% python3 -q
>>> import numpy as np
>>> import numpy.linalg as la
>>> np.set_printoptions(precision=1, suppress=True, linewidth=120)
>>> def rd(a):
...     return np.round(a, 1) + 0
... 
>>> E = np.loadtxt("data.csv", delimiter=",")
>>> print(E)
[[-23.6  -4.2  14.9]
 [-23.4  -2.7  15.1]
 [-22.1  -5.3  14.6]
 [-25.2  -5.1  16.4]
 [-25.   -7.7  16.5]
 [-26.7  -5.   17.6]
 [-25.6  -3.6  16.5]
 [-25.7  -4.8  15. ]
 [-23.9  -5.3  17.1]
 [-25.4  -5.5  14.6]
 [-24.7  -7.   15.6]
 [-25.6  -3.6  16.2]
 [-24.4  -2.8  16.5]
 [-24.2  -7.3  16.2]
 [-26.1  -3.2  15.3]
 [-25.5  -3.1  17. ]
 [-26.6  -5.6  15.4]
 [-25.7  -4.4  16.6]
 [-24.8  -4.9  16.4]
 [-25.2  -5.1  14. ]
 [-24.1  -6.7  17.3]
 [-22.5  -3.8  16.2]
 [-23.2  -5.8  16.1]]
>>> th = np.radians(36)
>>> r_ = np.eye(3)
>>> r_[2, 2] = r_[1, 1] = np.cos(th)
>>> r_[2, 1], r_[1, 2] = -np.sin(th), np.sin(th)
>>> print(rd(r_))
[[ 1.   0.   0. ]
 [ 0.   0.8  0.6]
 [ 0.  -0.6  0.8]]
>>> out = E @ r_.T
>>> print(rd(la.det(r_)), rd(np.trace(r_)))
1.0 2.6
>>> print(rd(la.svd(E, compute_uv=False)), rd(la.svd(out, compute_uv=False)))
[143.3   6.7   4.4] [143.3   6.7   4.4]
>>> d = la.norm(E[:, None] - E[None], axis=-1)
>>> print((d + 1e9 * np.eye(23)).round(6).argmin(axis=1))
[ 1  0  0 18 13 17 11  9 18 19 13  6 15 10 11  6  7  6  3  9 13  0  8]
>>> print(d.shape)
(23, 23)
>>> print(np.flatnonzero(d[16] < d.mean() / 2))
[ 7 16]
>>> print(d[16].round(6).argsort(kind="stable")[:4])
[16  7  9  3]
